$ ipython --no-banner

In [1]: import numpy as np

In [2]: import numpy.linalg as la

In [3]: np.set_printoptions(precision=3, suppress=True, linewidth=160)

In [4]: def rnd(a):
   ...:     return np.round(a, 3) + 0
   ...: 

In [5]: mat = np.load("test18.npy")

In [6]: mat
Out[6]: 
array([[-3, -2, -1,  0,  1,  2,  3,  4],
       [ 5,  6,  7,  8,  9, 10, 11, 12],
       [13, 14, 15, 16, 17, 18, 19, 20],
       [21, 22, 23, 24, 25, 26, 27, 28],
       [29, 30, 31, 32, 33, 34, 35, 36],
       [37, 38, 39, 40, 41, 42, 43, 44],
       [45, 46, 47, 48, 49, 50, 51, 52],
       [53, 54, 55, 56, 57, 58, 59, 60]])

In [7]: # looks like rank 2

In [8]: x = np.array([1, -3, -1, 1, 2, -1, -1, -2])

In [9]: la.norm(mat @ x) <= la.norm(mat, 2) * la.norm(x) + 1e-9
Out[9]: np.True_

In [10]: (mat * x).sum(axis=1)
Out[10]: array([  -7,  -39,  -71, -103, -135, -167, -199, -231])

In [11]: np.sign((mat @ x).round(6))
Out[11]: array([-1, -1, -1, -1, -1, -1, -1, -1])

In [12]: np.einsum("ij,j->i", mat, x)
Out[12]: array([  -7,  -39,  -71, -103, -135, -167, -199, -231])

In [13]: (mat @ x).argmax()
Out[13]: np.int64(0)

In [14]: mat * x
Out[14]: 
array([[  -3,    6,    1,    0,    2,   -2,   -3,   -8],
       [   5,  -18,   -7,    8,   18,  -10,  -11,  -24],
       [  13,  -42,  -15,   16,   34,  -18,  -19,  -40],
       [  21,  -66,  -23,   24,   50,  -26,  -27,  -56],
       [  29,  -90,  -31,   32,   66,  -34,  -35,  -72],
       [  37, -114,  -39,   40,   82,  -42,  -43,  -88],
       [  45, -138,  -47,   48,   98,  -50,  -51, -104],
       [  53, -162,  -55,   56,  114,  -58,  -59, -120]])
